$ ipython --no-banner

In [1]: import numpy as np

In [2]: from numpy import linalg as LA

In [3]: np.set_printoptions(precision=3, suppress=True, linewidth=200, legacy="1.25")

In [4]: K = np.load("data.npy")

In [5]: print(K)
[[ 6 -3  0  0]
 [ 0  6 -3  0]
 [ 0  0  6 -3]
 [-3  0  0  6]]

In [6]: print((K @ K)[0])
[ 36 -36   9   0]

In [7]: print(np.fft.fft(K[0]))
[3.+0.j 6.+3.j 9.+0.j 6.-3.j]

In [8]: q = K.astype(float).copy()

In [9]: for j in range(4):
   ...:     q[:, j] -= q[:, :j] @ (q[:, :j].T @ q[:, j])
   ...:     q[:, j] /= LA.norm(q[:, j])
   ...: 

In [10]: print(np.round(q.T @ K, 3) + 0)
[[ 6.708 -2.683  0.    -2.683]
 [ 0.     6.148 -2.928 -1.171]
 [ 0.     0.     6.036 -3.55 ]
 [ 0.     0.     0.     4.881]]

In [11]: x = np.array([1, 2, 0, 1])

In [12]: rhs = K @ x

In [13]: print(rhs)
[ 0 12 -3  3]

In [14]: LA.solve(K, K[:, 3])
Out[14]: array([0., 0., 0., 1.])

In [15]: u = np.array([3, 3, 0])

In [16]: r1 = np.array([-4, 2, -4])

In [17]: W0 = np.outer(u, r1)

In [18]: W0
Out[18]: 
array([[-12,   6, -12],
       [-12,   6, -12],
       [  0,   0,   0]])

In [19]: t3 = np.stack([W0, 5 * W0, W0[::-1]])

In [20]: LA.norm(t3, axis=(1, 2))
Out[20]: array([ 25.456, 127.279,  25.456])

In [21]: LA.matrix_rank(t3.reshape(3, -1))
Out[21]: 2

In [22]: (t3 @ W0.T).shape
Out[22]: (3, 3, 3)

In [23]: t3.shape
Out[23]: (3, 3, 3)

In [24]: feats = np.load("case18.npy")

In [25]: feats
Out[25]: 
array([[ 0, -1, -2,  0],
       [ 1, -2,  2, -2],
       [ 2,  0,  2,  1],
       [ 2, -5,  2, -4]])

In [26]: rank = LA.matrix_rank(feats)

In [27]: rank
Out[27]: 3

In [28]: ns = LA.svd(feats)[2][rank:].T

In [29]: ns[:, 0] / ns[np.abs(ns[:, 0]).round(6).argmax(), 0]
Out[29]: array([ 1. ,  1. , -0.5, -1. ])

In [30]: ns @ ns.T
Out[30]: 
array([[ 0.308,  0.308, -0.154, -0.308],
       [ 0.308,  0.308, -0.154, -0.308],
       [-0.154, -0.154,  0.077,  0.154],
       [-0.308, -0.308,  0.154,  0.308]])
